$ python3 -q
>>> import numpy as np
>>> from numpy import linalg as LA
>>> np.set_printoptions(precision=2, suppress=True, linewidth=120)
>>> def tidy(a):
...     return np.round(a, 2) + 0
... 
>>> arr = np.loadtxt("data.csv", delimiter=",")
>>> arr
array([[21., 13., 15., -4., 13., -5.],
       [13., 27., 18.,  0.,  5.,  1.],
       [15., 18., 28., -8., -2., -7.],
       [-4.,  0., -8.,  5.,  4.,  4.],
       [13.,  5., -2.,  4., 27.,  5.],
       [-5.,  1., -7.,  4.,  5.,  9.]])
>>> rng = np.random.default_rng(69)
>>> idx = rng.permutation(6)
>>> A2 = arr[:, idx] * rng.choice([-1, 1], 6)
>>> A2
array([[-13.,  21.,  13.,   5.,  -4.,  15.],
       [-27.,  13.,   5.,  -1.,   0.,  18.],
       [-18.,  15.,  -2.,   7.,  -8.,  28.],
       [ -0.,  -4.,   4.,  -4.,   5.,  -8.],
       [ -5.,  13.,  27.,  -5.,   4.,  -2.],
       [ -1.,  -5.,   5.,  -9.,   4.,  -7.]])
>>> left, _, Vh = LA.svd(arr.T @ A2)
>>> tidy(LA.lstsq(arr, A2)[0])
array([[ 0.,  1.,  0.,  0.,  0.,  0.],
       [-1.,  0.,  0.,  0.,  0.,  0.],
       [ 0.,  0.,  0.,  0.,  0.,  1.],
       [ 0.,  0.,  0.,  0.,  1.,  0.],
       [ 0.,  0.,  1.,  0.,  0.,  0.],
       [ 0.,  0.,  0., -1.,  0.,  0.]])
>>> idx
array([1, 0, 4, 5, 3, 2])
>>> Q, Rm = LA.qr(arr)
>>> tidy(Q @ Rm)
array([[21., 13., 15., -4., 13., -5.],
       [13., 27., 18.,  0.,  5.,  1.],
       [15., 18., 28., -8., -2., -7.],
       [-4.,  0., -8.,  5.,  4.,  4.],
       [13.,  5., -2.,  4., 27.,  5.],
       [-5.,  1., -7.,  4.,  5.,  9.]])
>>> tidy(Q.T @ Q)
array([[1., 0., 0., 0., 0., 0.],
       [0., 1., 0., 0., 0., 0.],
       [0., 0., 1., 0., 0., 0.],
       [0., 0., 0., 1., 0., 0.],
       [0., 0., 0., 0., 1., 0.],
       [0., 0., 0., 0., 0., 1.]])
>>> tidy(np.trace(Q @ Q.T))
np.float64(6.0)
>>> Q.shape, Rm.shape
((6, 6), (6, 6))
>>> u = np.array([5, 1])
>>> np.polyval(u, arr[3])
array([-19.,   1., -39.,  26.,  21.,  21.])
>>> np.correlate(arr[3], arr[4], "full")
array([ -20., -108.,  -56., -183.,  103.,  112.,   74.,  -71.,   77.,   72.,   52.])
>>> np.array([np.convolve(row, u, "same") for row in arr])
array([[105.,  86.,  88.,  -5.,  61., -12.],
       [ 65., 148., 117.,  18.,  25.,  10.],
       [ 75., 105., 158., -12., -18., -37.],
       [-20.,  -4., -40.,  17.,  25.,  24.],
       [ 65.,  38.,  -5.,  18., 139.,  52.],
       [-25.,   0., -34.,  13.,  29.,  50.]])
>>> low = LA.cholesky(arr)
>>> tidy(np.prod(np.diag(low)) ** 2), tidy(LA.det(arr))
(np.float64(28224.0), np.float64(28224.0))
>>> LA.eigvalsh(arr).min() > 0
np.True_
>>> tidy(np.diag(low) ** 2)
array([21.  , 18.95, 13.28,  0.94,  5.98,  0.95])
>>> K = np.array([[0.0, -1.0, 0.0, 0.0],
...     [-1.0, 0.0, 0.0, 0.0],
...     [0.0, 0.0, 0.0, -1.0],
...     [0.0, 0.0, -1.0, 0.0]])
>>> K
array([[ 0., -1.,  0.,  0.],
       [-1.,  0.,  0.,  0.],
       [ 0.,  0.,  0., -1.],
       [ 0.,  0., -1.,  0.]])
>>> [round(float(LA.det(K[:i, :i])), 2) + 0 for i in range(1, 5)]
[0.0, -1.0, 0.0, 1.0]
>>> tidy(LA.eigvalsh(K).min())
np.float64(-1.0)
>>> np.all(LA.eigvalsh(K) > 0)
np.False_
>>> tidy(LA.norm(K[1] - K[3]))
np.float64(1.41)
>>> LA.norm(K, axis=1).argmax()
np.int64(0)
>>> tidy(np.sort(LA.eigvals(K).real))
array([-1., -1.,  1.,  1.])
>>> np.flatnonzero(LA.matrix_power((K != 0) + (K.T != 0) + np.eye(4), 4)[1])
array([0, 1])
>>> (LA.matrix_power((K != 0) + (K.T != 0) + np.eye(4), 4) > 0).astype(int)
array([[1, 1, 0, 0],
       [1, 1, 0, 0],
       [0, 0, 1, 1],
       [0, 0, 1, 1]])
>>> tidy(LA.det(K))
np.float64(1.0)
>>> (K != 0).astype(int)
array([[0, 1, 0, 0],
       [1, 0, 0, 0],
       [0, 0, 0, 1],
       [0, 0, 1, 0]])
>>> Q = K.astype(float).copy()
>>> for j in range(4):
...     Q[:, j] -= Q[:, :j] @ (Q[:, :j].T @ Q[:, j])
...     Q[:, j] /= LA.norm(Q[:, j])
... 
>>> Q
array([[ 0., -1.,  0.,  0.],
       [-1.,  0.,  0.,  0.],
       [ 0.,  0.,  0., -1.],
       [ 0.,  0., -1.,  0.]])
>>> Q.T @ K
array([[1., 0., 0., 0.],
       [0., 1., 0., 0.],
       [0., 0., 1., 0.],
       [0., 0., 0., 1.]])
>>> Q.T @ Q
array([[1., 0., 0., 0.],
       [0., 1., 0., 0.],
       [0., 0., 1., 0.],
       [0., 0., 0., 1.]])
>>> E = np.load("w.npy")
>>> tidy(E)
array([[-0.85,  0.43, -0.13,  0.27],
       [ 0.  , -0.57, -0.47,  0.67],
       [ 0.  ,  0.08, -0.85, -0.53],
       [ 0.52,  0.7 , -0.21,  0.44]])
>>> x0 = np.array([0, 1, 1, 1])
>>> tidy(np.abs(LA.eigvals(E)))
array([1., 1., 1., 1.])
>>> [p for p in range(1, 25) if np.allclose(LA.matrix_power(E, p), np.eye(4))]
[]
>>> tidy(LA.det(E))
np.float64(-1.0)
>>> J = np.load("run9.npy")
>>> J
array([[ 0.06, -0.01,  0.28,  0.28, -0.3 ],
       [-0.11,  1.84, -0.2 , -0.11, -0.02],
       [ 0.21,  6.17,  0.02,  2.11,  0.  ]])
>>> A2 = J / np.sqrt((J ** 2).mean(axis=1, keepdims=True))
>>> LA.matrix_rank(A2) == LA.matrix_rank(J)
np.True_
>>> tidy(J - J.mean(axis=1, keepdims=True))
array([[ 0.  , -0.07,  0.22,  0.22, -0.36],
       [-0.39,  1.56, -0.48, -0.39, -0.3 ],
       [-1.49,  4.47, -1.68,  0.41, -1.7 ]])
>>> tidy(A2[2])
array([0.07, 2.11, 0.01, 0.72, 0.  ])
>>> LA.matrix_rank(J - J.mean(axis=1, keepdims=True))
np.int64(3)
>>> A2 = J / LA.norm(J, axis=1, keepdims=True)
>>> cov = A2 @ A2.T
>>> tidy(np.degrees(np.arccos(np.clip(cov[2, 1], -1, 1))))
np.float64(23.73)
>>> (np.abs(cov) > 0.9).astype(int)
array([[1, 0, 0],
       [0, 1, 1],
       [0, 1, 1]])
>>> tidy(LA.norm(A2, axis=1))
array([1., 1., 1.])
>>> tidy(cov)
array([[ 1.  , -0.11,  0.17],
       [-0.11,  1.  ,  0.92],
       [ 0.17,  0.92,  1.  ]])
>>> np.argwhere(np.triu(np.abs(cov) > 0.95, 1))
array([], shape=(0, 2), dtype=int64)
